$ ipython --no-banner

In [1]: import numpy as np

In [2]: import numpy.linalg as la

In [3]: np.set_printoptions(precision=3, suppress=True, linewidth=120, floatmode="fixed")

In [4]: rnd = lambda a: np.round(a, 3) + 0

In [5]: W0 = np.loadtxt("m.csv", delimiter=",")

In [6]: rnd(W0)
Out[6]: 
array([[-0.173, -0.362,  0.496, -0.157,  0.002,  0.611, -0.442],
       [ 0.658, -0.321,  0.070, -0.216,  0.184, -0.433, -0.437],
       [ 0.035,  0.341, -0.491, -0.701,  0.166,  0.309, -0.167],
       [-0.035,  0.612,  0.687, -0.282,  0.096, -0.251,  0.037],
       [-0.104, -0.503,  0.137, -0.552, -0.002, -0.124,  0.630],
       [-0.208, -0.010, -0.062, -0.230, -0.860, -0.279, -0.287],
       [-0.693, -0.150, -0.118, -0.035,  0.436, -0.434, -0.323]])

In [7]: x = np.array([4, 4, -4, 3, 5, 3, 2])

In [8]: y = W0 @ x

In [9]: b, lr = np.zeros(7), 1 / la.norm(W0, 2) ** 2

In [10]: for i in range(250):
    ...:     b -= lr * W0.T @ (W0 @ b - y)
    ...:     if i % 50 == 0: print(i, round(la.norm(W0 @ b - y), 3))
    ...: 
0 0.0
50 0.0
100 0.0
150 0.0
200 0.0

In [11]: rnd(b)
Out[11]: array([ 4.000,  4.000, -4.000,  3.000,  5.000,  3.000,  2.000])

In [12]: rnd(la.cond(W0))
Out[12]: np.float64(1.0)

In [13]: x = np.array([0, 3, 3, 2, 2, 2, 0])

In [14]: rnd(la.inv(W0))
Out[14]: 
array([[-0.173,  0.658,  0.035, -0.035, -0.104, -0.208, -0.693],
       [-0.362, -0.321,  0.341,  0.612, -0.503, -0.010, -0.150],
       [ 0.496,  0.070, -0.491,  0.687,  0.137, -0.062, -0.118],
       [-0.157, -0.216, -0.701, -0.282, -0.552, -0.230, -0.035],
       [ 0.002,  0.184,  0.166,  0.096, -0.002, -0.860,  0.436],
       [ 0.611, -0.433,  0.309, -0.251, -0.124, -0.279, -0.434],
       [-0.442, -0.437, -0.167,  0.037,  0.630, -0.287, -0.323]])

In [15]: rnd(la.norm(x)), rnd(la.norm(W0 @ x))
Out[15]: (np.float64(5.477), np.float64(5.477))

In [16]: 7 - la.matrix_rank(W0 - np.eye(7), tol=1e-8)
Out[16]: np.int64(1)

In [17]: rnd(np.abs(la.eigvals(W0)))
Out[17]: array([1.000, 1.000, 1.000, 1.000, 1.000, 1.000, 1.000])

In [18]: rnd(np.sort(np.abs(np.degrees(np.angle(la.eigvals(W0))))))
Out[18]: array([  0.000,  81.847,  81.847, 125.426, 125.426, 175.998, 175.998])

In [19]: [p for p in range(1, 25) if np.allclose(la.matrix_power(W0, p), np.eye(7))]
Out[19]: []
